$ python -q
>>> import numpy as np
>>> from numpy import linalg as LA
>>> np.set_printoptions(precision=2, suppress=True, linewidth=100)
>>> m1 = np.array([[-2, -2], [-2, -4]])
>>> evals, vecs = LA.eig(m1)
>>> np.sort(LA.eigvals(m1.T))
array([-5.24, -0.76])
>>> evals
array([-0.76, -5.24])
>>> np.sort(LA.eigvals(m1 @ m1))
array([ 0.58, 27.42])
>>> feats, _ = LA.qr(np.array([[-1.6, 1.7, 1.3, 1.1],
...     [-1.2, 1.1, -0.4, -0.2],
...     [-1.5, 1.1, 1.3, -0.8],
...     [-0.9, 1.6, -0.5, -0.7]]))
>>> feats
array([[-0.6 ,  0.1 , -0.54, -0.58],
       [-0.45, -0.14,  0.82, -0.32],
       [-0.56, -0.51, -0.15,  0.63],
       [-0.34,  0.84,  0.11,  0.4 ]])
>>> round(feats[:, 1] @ feats[:, 0], 2)
np.float64(-0.0)
>>> LA.norm(feats, axis=0)
array([1., 1., 1., 1.])
>>> np.round(feats @ feats.T, 2) + 0
array([[1., 0., 0., 0.],
       [0., 1., 0., 0.],
       [0., 0., 1., 0.],
       [0., 0., 0., 1.]])
>>> np.round(feats.T @ feats, 2) + 0
array([[1., 0., 0., 0.],
       [0., 1., 0., 0.],
       [0., 0., 1., 0.],
       [0., 0., 0., 1.]])
>>> LA.pinv(feats)
array([[-0.6 , -0.45, -0.56, -0.34],
       [ 0.1 , -0.14, -0.51,  0.84],
       [-0.54,  0.82, -0.15,  0.11],
       [-0.58, -0.32,  0.63,  0.4 ]])
>>> rng = np.random.default_rng(654750)
>>> M2 = feats + rng.integers(-2, 3, (4, 1)) @ rng.integers(-2, 3, (1, 4))
>>> M2
array([[ 0.4 , -0.9 , -0.54,  1.42],
       [-0.45, -0.14,  0.82, -0.32],
       [ 0.44, -1.51, -0.15,  2.63],
       [-0.34,  0.84,  0.11,  0.4 ]])
>>> LA.matrix_rank(M2 - feats, tol=1e-8)
np.int64(1)
>>> np.round(LA.svd(M2 - feats, compute_uv=False), 2) + 0
array([3.46, 0.  , 0.  , 0.  ])
>>> np.abs(M2 - feats).sum(axis=1)
array([4., 0., 4., 0.])
>>> J = np.diag(3 * np.array([3, 2, 1, 1])) + np.array([[1, 2, 3, -1], [3, -1, -3, 0], [-2, -1, 0, 1], [-1, 2, 1, -2]])
>>> J
array([[10,  2,  3, -1],
       [ 3,  5, -3,  0],
       [-2, -1,  3,  1],
       [-1,  2,  1,  1]])
>>> left, sigma, Vt = LA.svd(J, full_matrices=False)
>>> round(float(np.sqrt((sigma ** 2).sum())), 2), np.round(LA.norm(J), 2)
(13.38, np.float64(13.38))
>>> (sigma > 1e-8).sum()
np.int64(4)
>>> np.round(left.T @ left, 2) + 0
array([[1., 0., 0., 0.],
       [0., 1., 0., 0.],
       [0., 0., 1., 0.],
       [0., 0., 0., 1.]])
>>> np.cumsum(sigma ** 2) / np.sum(sigma ** 2)
array([0.72, 0.94, 1.  , 1.  ])
>>> sigma / sigma[0]
array([1.  , 0.55, 0.29, 0.01])
>>> np.allclose(left * sigma @ Vt, J)
True
>>> np.round(Vt @ Vt.T, 2) + 0
array([[1., 0., 0., 0.],
       [0., 1., 0., 0.],
       [0., 0., 1., 0.],
       [0., 0., 0., 1.]])
